% python3 -q
>>> import numpy as np
>>> np.set_printoptions(precision=4, suppress=True, linewidth=160, legacy="1.25")
>>> def rd(a):
...     return np.round(a, 4) + 0
... 
>>> m1 = np.load("dump.npy")
>>> print(m1)
[[5. 1. 0. 0. 0. 0.]
 [0. 5. 1. 0. 0. 0.]
 [0. 0. 5. 1. 0. 0.]
 [0. 0. 0. 5. 1. 0.]
 [0. 0. 0. 0. 5. 1.]
 [0. 0. 0. 0. 0. 5.]]
>>> x = np.array([2, 1, -2, 2, 2, -1])
>>> rhs = m1 @ x
>>> print(rhs)
[11.  3. -8. 12.  9. -5.]
>>> print(rd(np.linalg.solve(m1, 5 * rhs)))
[ 10.   5. -10.  10.  10.  -5.]
>>> print(m1.ravel(order="F"))
[5. 0. 0. 0. 0. 0. 1. 5. 0. 0. 0. 0. 0. 1. 5. 0. 0. 0. 0. 0. 1. 5. 0. 0. 0. 0. 0. 1. 5. 0. 0. 0. 0. 0. 1. 5.]
>>> print(m1.reshape(2, -1))
[[5. 1. 0. 0. 0. 0. 0. 5. 1. 0. 0. 0. 0. 0. 5. 1. 0. 0.]
 [0. 0. 0. 5. 1. 0. 0. 0. 0. 0. 5. 1. 0. 0. 0. 0. 0. 5.]]
>>> t3 = m1.reshape(6, 2, -1)
>>> print(np.einsum("ihd,jhd->hij", t3, t3).shape)
(2, 6, 6)
>>> print(t3[:, 0])
[[5. 1. 0.]
 [0. 5. 1.]
 [0. 0. 5.]
 [0. 0. 0.]
 [0. 0. 0.]
 [0. 0. 0.]]
>>> print(t3.shape)
(6, 2, 3)
>>> print(np.einsum("ihd,ihd->ih", t3, t3))
[[26.  0.]
 [26.  0.]
 [25.  1.]
 [ 0. 26.]
 [ 0. 26.]
 [ 0. 25.]]
>>> print(np.swapaxes(t3, 1, 2)[0])
[[5. 0.]
 [1. 0.]
 [0. 0.]]
>>> def softmax(z):
...     e = np.exp(z - z.max(axis=-1, keepdims=True))
...     return e / e.sum(axis=-1, keepdims=True)
... 
>>> print(rd(softmax(10 * m1[1])))
[0. 1. 0. 0. 0. 0.]
>>> print(rd(softmax(m1).sum(axis=1)))
[1. 1. 1. 1. 1. 1.]
>>> scores = m1 @ m1.T / np.sqrt(6)
>>> print(rd(softmax(scores)[1] @ m1))
[0.0009 4.9979 1.0005 0.0003 0.0001 0.0001]
>>> A = np.load("x.npy")
>>> print(A)
[[  7.9723 -14.9815   4.9916  12.0091  -1.0284]
 [  2.02    -5.9955   2.0171   5.9958  -3.9974]
 [  3.0028  -3.0188   1.0022   0.9946   4.0043]
 [  1.0058   0.0206  -0.0099  -1.0191   2.9865]
 [  4.0016  -8.9909   3.016    8.0195  -3.0057]
 [  0.9994   3.0288  -1.0113  -4.9974   8.0357]
 [  1.0061  -3.0359   0.9942   2.9916  -1.9623]
 [  3.0085  -2.9945   1.0004   1.0044   3.9441]
 [ -4.9777  12.0046  -4.0493 -11.012    4.9799]
 [ -3.0182   6.011   -2.0105  -4.976    0.9763]]
>>> A2 = np.linalg.invert(m1)
Traceback (most recent call last):
  File "<python-input-24>", line 1, in <module>
    A2 = np.linalg.invert(m1)
         ^^^^^^^^^^^^^^^^
AttributeError: module 'numpy.linalg' has no attribute 'invert'
>>> A2 = np.linalg.inv(m1)
>>> print(rd(np.linalg.cond(m1)))
1.4371
>>> print(np.allclose(A2, m1.T))
False
>>> Xs = (A - A.mean(axis=0)) / A.std(axis=0)
>>> print(np.argwhere(np.abs(Xs) > 2))
[]
>>> c = np.linalg.lstsq(np.delete(Xs, 2, axis=1), Xs[:, 2])[0]
>>> print(np.abs(c).argmax())
2
>>> U, sv, Vt = np.linalg.svd(A)
>>> print(rd(sv))
[34.675  12.0403  0.0559  0.0454  0.0351]
>>> A2 = U[:, :2] @ np.diag(sv[:2]) @ Vt[:2]
>>> print(np.linalg.matrix_rank(A2))
2
>>> C2 = np.cov(A, rowvar=False)
>>> print(rd(np.polyfit(A[:, 1], A[:, 0], 1)))
[-0.4499  0.6943]
>>> print(rd(np.linalg.eigvalsh(C2)[::-1]))
[129.1046  10.7381   0.0003   0.0002   0.0001]
>>> print(np.argsort(-A.std(axis=0).round(6), kind="stable"))
[1 3 4 0 2]
>>> print(rd(np.median(A, axis=0)))
[ 1.513  -3.0066  0.9973  0.9995  1.9814]
>>> K = np.load("run1.npy")
>>> print(K)
[[-0.1207 -0.2859 -1.4302 -0.8704 -0.1877 -1.1434]
 [-0.1917  1.0413 -1.0589  0.2195  0.4665 -0.6238]
 [ 0.1108 -1.1773 -0.5232 -0.2182  0.612  -1.7303]
 [ 0.6203 -1.4871 -0.9346  0.2206 -0.0496  0.3257]
 [ 0.4691 -0.3272  0.2437  0.5345 -0.2801 -0.7371]]
>>> x = np.array([-2, 3, 7, -6, 4, 7])
>>> print(rd((K * x).sum(axis=1)))
[-14.1599  -7.7226 -15.7708 -11.4862  -9.701 ]
>>> print(rd(K @ (2 * x)))
[-28.3198 -15.4452 -31.5416 -22.9724 -19.402 ]
>>> x @ K
Traceback (most recent call last):
  File "<python-input-46>", line 1, in <module>
    x @ K
    ~~^~~
ValueError: matmul: Input operand 1 has a mismatch in its core dimension 0, with gufunc signature (n?,k),(k,m?)->(n?,m?) (size 5 is different from 6)
>>> print(np.linalg.norm(K @ x) <= np.linalg.norm(K, 2) * np.linalg.norm(x) + 1e-9)
True
>>> print(rd(np.einsum("ij,j->i", K, x)))
[-14.1599  -7.7226 -15.7708 -11.4862  -9.701 ]
>>> print(rd(K @ x))
[-14.1599  -7.7226 -15.7708 -11.4862  -9.701 ]
